% python3 -q
>>> import numpy as np
>>> np.set_printoptions(precision=3, suppress=True, linewidth=200)
>>> rd = lambda a: np.round(a, 3) + 0
>>> K = np.loadtxt("dump.csv", delimiter=",")
>>> print(K)
[[0. 0. 0. 3. 3. 0. 0. 3. 2.]
 [2. 0. 3. 0. 3. 3. 2. 3. 1.]
 [2. 0. 0. 2. 1. 1. 1. 3. 2.]
 [2. 3. 0. 1. 0. 2. 3. 1. 2.]
 [1. 3. 0. 0. 0. 2. 1. 0. 3.]
 [0. 1. 0. 2. 1. 0. 3. 0. 0.]
 [2. 2. 2. 1. 0. 2. 3. 1. 1.]
 [2. 1. 1. 3. 0. 1. 2. 0. 0.]
 [0. 3. 2. 1. 3. 0. 2. 3. 3.]]
>>> print(K.shape)
(9, 9)
>>> print(np.abs(K).max())
3.0
>>> print(K - K[0])
[[ 0.  0.  0.  0.  0.  0.  0.  0.  0.]
 [ 2.  0.  3. -3.  0.  3.  2.  0. -1.]
 [ 2.  0.  0. -1. -2.  1.  1.  0.  0.]
 [ 2.  3.  0. -2. -3.  2.  3. -2.  0.]
 [ 1.  3.  0. -3. -3.  2.  1. -3.  1.]
 [ 0.  1.  0. -1. -2.  0.  3. -3. -2.]
 [ 2.  2.  2. -2. -3.  2.  3. -2. -1.]
 [ 2.  1.  1.  0. -3.  1.  2. -3. -2.]
 [ 0.  3.  2. -2.  0.  0.  2.  0.  1.]]
>>> x = np.array([4, -1, 3, -3, 4, 4, 4, -5, 3])
>>> y = K @ x
>>> print(y)
[-6. 37.  5. 23. 22.  9. 27. 13. 14.]
>>> print(rd(np.linalg.solve(K, 3 * y)))
[ 12.  -3.   9.  -9.  12.  12.  12. -15.   9.]
>>> print(rd(np.linalg.solve(K.T, K[6])))
[0. 0. 0. 0. 0. 0. 1. 0. 0.]
>>> print(rd(np.linalg.solve(K, K[:, 8])))
[0. 0. 0. 0. 0. 0. 0. 0. 1.]
>>> M2 = np.array([[2, 2, 2, 2], [1, 1, 2, 2], [1, 2, 1, 0], [2, 1, 1, 0]])
>>> C = np.array([[2]])
>>> feats = np.block([[M2, np.zeros((4, 1))], [np.zeros((1, 4)), C]])
>>> print(feats)
[[2. 2. 2. 2. 0.]
 [1. 1. 2. 2. 0.]
 [1. 2. 1. 0. 0.]
 [2. 1. 1. 0. 0.]
 [0. 0. 0. 0. 2.]]
>>> # 2 groups of indices that never mix
>>> x = np.array([6, 5, 9, -1, 4])
>>> y = feats @ x
>>> print(y)
[38. 27. 25. 26.  8.]
>>> print(rd(np.linalg.solve(feats, 2 * y)))
[12. 10. 18. -2.  8.]
>>> print(rd(np.linalg.solve(feats, y + feats[:, 2])))
[ 6.  5. 10. -1.  4.]
>>> print(rd(np.linalg.solve(feats.T, feats[2])))
[0. 0. 1. 0. 0.]
>>> print(rd(np.sort(np.linalg.eigvals(feats).real)))
[-1.19  -1.     0.602  2.     5.588]
>>> print(rd(np.linalg.det(feats)))
8.0
>>> print((feats != 0).astype(int))
[[1 1 1 1 0]
 [1 1 1 1 0]
 [1 1 1 0 0]
 [1 1 1 0 0]
 [0 0 0 0 1]]
>>> M2 = np.array([[3], [1], [3], [1], [0], [1], [0], [3], [1], [3], [1]])
>>> C = np.array([[-3, 9, 7, -6, 0, 7, 6, -5, 7, 6, 9, -6, -2]])
>>> data = M2 @ C
>>> print(data)
[[ -9  27  21 -18   0  21  18 -15  21  18  27 -18  -6]
 [ -3   9   7  -6   0   7   6  -5   7   6   9  -6  -2]
 [ -9  27  21 -18   0  21  18 -15  21  18  27 -18  -6]
 [ -3   9   7  -6   0   7   6  -5   7   6   9  -6  -2]
 [  0   0   0   0   0   0   0   0   0   0   0   0   0]
 [ -3   9   7  -6   0   7   6  -5   7   6   9  -6  -2]
 [  0   0   0   0   0   0   0   0   0   0   0   0   0]
 [ -9  27  21 -18   0  21  18 -15  21  18  27 -18  -6]
 [ -3   9   7  -6   0   7   6  -5   7   6   9  -6  -2]
 [ -9  27  21 -18   0  21  18 -15  21  18  27 -18  -6]
 [ -3   9   7  -6   0   7   6  -5   7   6   9  -6  -2]]
>>> # column 5 repeats column 2
>>> f = np.array([3, 1])
>>> print(np.cross(data[10, :3], data[7, :3]))
[0 0 0]
>>> print(np.polyval(f, data[10]))
[ -8  28  22 -17   1  22  19 -14  22  19  28 -17  -5]
>>> print(np.array([np.convolve(row, f, "same") for row in data]))
[[-27  72  90 -33 -18  63  75 -27  48  75  99 -27 -36]
 [ -9  24  30 -11  -6  21  25  -9  16  25  33  -9 -12]
 [-27  72  90 -33 -18  63  75 -27  48  75  99 -27 -36]
 [ -9  24  30 -11  -6  21  25  -9  16  25  33  -9 -12]
 [  0   0   0   0   0   0   0   0   0   0   0   0   0]
 [ -9  24  30 -11  -6  21  25  -9  16  25  33  -9 -12]
 [  0   0   0   0   0   0   0   0   0   0   0   0   0]
 [-27  72  90 -33 -18  63  75 -27  48  75  99 -27 -36]
 [ -9  24  30 -11  -6  21  25  -9  16  25  33  -9 -12]
 [-27  72  90 -33 -18  63  75 -27  48  75  99 -27 -36]
 [ -9  24  30 -11  -6  21  25  -9  16  25  33  -9 -12]]
>>> print(np.correlate(data[10], data[7], "full"))
[  18    0 -285   99  396  156 -312  -21  741   51 -393   75 1473   75 -393   51  741  -21 -312  156  396   99 -285    0   18]
